In [1]: import numpy as np

In [2]: np.set_printoptions(precision=3, suppress=True, linewidth=140, sign=" ")

In [3]: W0 = np.loadtxt("test16.csv", delimiter=",")

In [4]: print(W0)
[[ 7. -6.  4. -2.]
 [ 5. -3.  2. -1.]
 [ 2.  0. -1.  2.]
 [ 1.  0. -2.  4.]]

In [5]: print(round(float(np.linalg.det(W0.T)), 3))
-0.0

In [6]: print(np.einsum("ii->", W0))
7.0

In [7]: print(np.einsum("ij,ji->", W0, W0))
19.0

In [8]: print(round(np.linalg.eigvals(W0).sum().real, 3))
7.0

In [9]: print(np.round(np.linalg.det(2 * W0), 3), np.round(np.linalg.det(W0), 3))
-0.0 -0.0

In [10]: print(round(np.linalg.norm(W0, 2) / np.linalg.norm(W0), 3))
0.91

In [11]: print(np.argsort(-np.linalg.norm(W0, axis=0).round(6), kind="stable")[:3])
[ 0  1  2]

In [12]: print([round(float(x), 3) for x in np.linalg.svd(W0, compute_uv=False)[:3]])
[12.009, 5.348, 1.085]

In [13]: rng = np.random.default_rng(9926)

In [14]: idx = rng.permutation(4)

In [15]: print(idx)
[ 1  2  0  3]

In [16]: B = W0[idx][:, idx]

In [17]: print(np.trace(B))
7.0

In [18]: B = np.array([[0, 1, -1], [-2, -2, 0]])

In [19]: cent = np.kron(B, W0)

In [20]: print(round(np.linalg.norm(cent, 2), 3), round(np.linalg.norm(B, 2) * np.linalg.norm(W0, 2), 3))
35.229 35.229

In [21]: A = np.load("mat.npy")

In [22]: print(A)
[[-1 12  3  2]
 [-2  8  2  3]
 [ 1  0  0 -1]]

In [23]: t3 = np.stack([A, -3 * A, A[::-1]])

In [24]: print(np.linalg.norm(t3, axis=(1, 2)))
[ 15.524  46.573  15.524]

In [25]: print((t3 @ A.T).shape)
(3, 3, 3)

In [26]: print(np.linalg.matrix_rank(t3))
[ 3  3  3]

In [27]: print(np.linalg.matrix_rank(A, rtol=0.1))
2

In [28]: B = A[0, 0] * A[1:] - np.outer(A[1:, 0], A[0])

In [29]: print(B)
[[  0  16   4   1]
 [  0 -12  -3  -1]]

In [30]: print(np.flatnonzero(~B.round(6).any(axis=1)))
[]

In [31]: print(np.abs(A).max())
12

In [32]: print(A.sum(axis=0))
[-2 20  5  4]

In [33]: print(np.unravel_index(np.abs(A).argmax(), A.shape))
(np.int64(0), np.int64(1))

In [34]: print(np.diff(A, axis=0))
[[-1 -4 -1  1]
 [ 3 -8 -2 -4]]

In [35]: print(np.linalg.matrix_rank(A))
3

In [36]: print(A.mean(axis=0))
[-0.667  6.667  1.667  1.333]

In [37]: print(A.shape)
(3, 4)

In [38]: f, r1 = A[0], A[2]

In [39]: print(f @ f)
158

In [40]: print(f @ r1)
-3

In [41]: p = (f @ r1) / (f @ f) * f

In [42]: print(p)
[ 0.019 -0.228 -0.057 -0.038]

In [43]: print((r1 - p) @ f)
0.0

In [44]: print(np.linalg.matrix_rank(np.outer(f, r1)))
1

In [45]: print(r1 - p)
[ 0.981  0.228  0.057 -0.962]

In [46]: F = np.load("w.npy")

In [47]: print(F)
[[ 0. -1. -1.  0.]
 [-1.  0. -1.  0.]
 [-1. -1.  0.  0.]
 [ 0.  0.  0.  0.]]

In [48]: # 2 blocks once reordered

In [49]: print(np.linalg.lstsq(F[:-1].T, F[-1])[2])
3

In [50]: print(np.flatnonzero(np.linalg.matrix_power((F != 0) + (F.T != 0) + np.eye(4), 4)[2]))
[ 0  1  2]

In [51]: print(F @ F)
[[ 2.  1.  1.  0.]
 [ 1.  2.  1.  0.]
 [ 1.  1.  2.  0.]
 [ 0.  0.  0.  0.]]

In [52]: print(round(np.linalg.det(F), 3))
0.0

In [53]: U, s, vt = np.linalg.svd(F)

In [54]: print(s)
[ 2.  1.  1.  0.]

In [55]: B = U[:, :3] @ np.diag(s[:3]) @ vt[:3]

In [56]: print(np.linalg.matrix_rank(F, rtol=0.05))
3

In [57]: print(np.round(np.abs(F - B).max(), 3))
0.0

In [58]: print(B.round(3) + 0)
[[ 0. -1. -1.  0.]
 [-1.  0. -1.  0.]
 [-1. -1.  0.  0.]
 [ 0.  0.  0.  0.]]

In [59]: arr = np.load("arr.npy")

In [60]: print(arr)
[[ 9  9  9  9  9]
 [ 9  9  9  9  9]
 [ 9  9  9  9  9]
 [ 9  9  9  9  9]
 [ 9  9  9  9  9]]

In [61]: # row 1 repeats row 0

In [62]: idx = rng.permutation(5)

In [63]: print(idx)
[ 1  2  3  4  0]

In [64]: B = arr[idx][:, idx]

In [65]: print(np.diag(B))
[ 9  9  9  9  9]

In [66]: U, s, vt = np.linalg.svd(A)

In [67]: print(s)
[ 15.368   2.196   0.122]

In [68]: B = U[:, :2] @ np.diag(s[:2]) @ vt[:2]

In [69]: print(np.linalg.matrix_rank(A, rtol=0.05))
2

In [70]: print(np.round(np.abs(A - B).max(), 3))
0.072

In [71]: print(np.linalg.matrix_rank(B))
2

In [72]: print(np.round(np.linalg.norm(A - B, 2), 3), round(float(s[2]), 3))
0.122 0.122

In [73]: w, evecs = np.linalg.eigh(arr)

In [74]: x = np.array([0, -4, 1, -7, 3])

In [75]: print(np.abs(arr).sum(axis=1).max(), np.abs(w).max())
45 45.0

In [76]: print(evecs * np.abs(w) @ evecs.T)
[[ 9.  9.  9.  9.  9.]
 [ 9.  9.  9.  9.  9.]
 [ 9.  9.  9.  9.  9.]
 [ 9.  9.  9.  9.  9.]
 [ 9.  9.  9.  9.  9.]]

In [77]: m1 = np.loadtxt("case2.csv", delimiter=",")

In [78]: print(m1)
[[ 1.  0.  0.  0.  0.]
 [ 0.  0.  0.  0.  1.]
 [ 0.  0.  1.  0.  0.]
 [ 0.  1.  0.  0.  0.]
 [ 0.  0.  0.  1.  0.]]

In [79]: f = np.array([0, 0, 2, 3, 2])

In [80]: B = m1 + np.outer(f, np.eye(5)[1])

In [81]: print(round(np.linalg.det(B) / np.linalg.det(m1), 3), np.round(1 + np.linalg.solve(m1, f)[1], 3))
4.0 4.0

In [82]: print(np.linalg.matrix_rank(B - m1))
1

In [83]: print(np.linalg.matrix_rank(np.linalg.inv(B) - np.linalg.inv(m1), tol=1e-8))
1

In [84]: print(m1 @ m1)
[[ 1.  0.  0.  0.  0.]
 [ 0.  0.  0.  1.  0.]
 [ 0.  0.  1.  0.  0.]
 [ 0.  0.  0.  0.  1.]
 [ 0.  1.  0.  0.  0.]]

In [85]: print(np.allclose(m1 @ m1.T, m1.T @ m1))
True

In [86]: print(np.sort(np.abs(np.linalg.eigvals(m1))))
[ 1.  1.  1.  1.  1.]

In [87]: print(np.linalg.matrix_power(m1, 2))
[[ 1.  0.  0.  0.  0.]
 [ 0.  0.  0.  1.  0.]
 [ 0.  0.  1.  0.  0.]
 [ 0.  0.  0.  0.  1.]
 [ 0.  1.  0.  0.  0.]]

In [88]: Q, Rm = np.linalg.qr(m1)

In [89]: print(Q @ Rm)
[[ 1.  0.  0.  0.  0.]
 [ 0.  0.  0.  0.  1.]
 [ 0.  0.  1.  0.  0.]
 [ 0.  1.  0.  0.  0.]
 [ 0.  0.  0.  1.  0.]]

In [90]: print(abs(Rm[0, 0]), np.round(np.linalg.norm(m1[:, 0]), 3))
1.0 1.0

In [91]: print(np.trace(Q @ Q.T))
5.0

In [92]: print(Q)
[[ 1.  0.  0.  0.  0.]
 [-0.  0.  0.  0.  1.]
 [-0. -0.  1.  0.  0.]
 [-0. -1. -0.  0.  0.]
 [-0. -0. -0. -1.  0.]]

In [93]: print(Rm)
[[ 1.  0.  0.  0.  0.]
 [ 0. -1.  0.  0.  0.]
 [ 0.  0.  1.  0.  0.]
 [ 0.  0.  0. -1.  0.]
 [ 0.  0.  0.  0.  1.]]

In [94]: B = np.linalg.inv(Rm)

In [95]: print(np.linalg.det(Rm) * B)
[[ 1.  0.  0.  0.  0.]
 [-0. -1. -0. -0. -0.]
 [ 0.  0.  1.  0.  0.]
 [-0. -0. -0. -1. -0.]
 [ 0.  0.  0.  0.  1.]]

In [96]: print(round(float(np.linalg.cond(Rm)), 3))
1.0

In [97]: print((np.abs(B) > 1e-9).astype(int))
[[ 1  0  0  0  0]
 [ 0  1  0  0  0]
 [ 0  0  1  0  0]
 [ 0  0  0  1  0]
 [ 0  0  0  0  1]]

In [98]: print(round(float(np.linalg.det(Rm) * np.linalg.det(B)), 3))
1.0

In [99]: print(np.linalg.inv(B))
[[ 1.  0.  0.  0.  0.]
 [-0. -1. -0. -0. -0.]
 [ 0.  0.  1.  0.  0.]
 [-0. -0. -0. -1. -0.]
 [ 0.  0.  0.  0.  1.]]
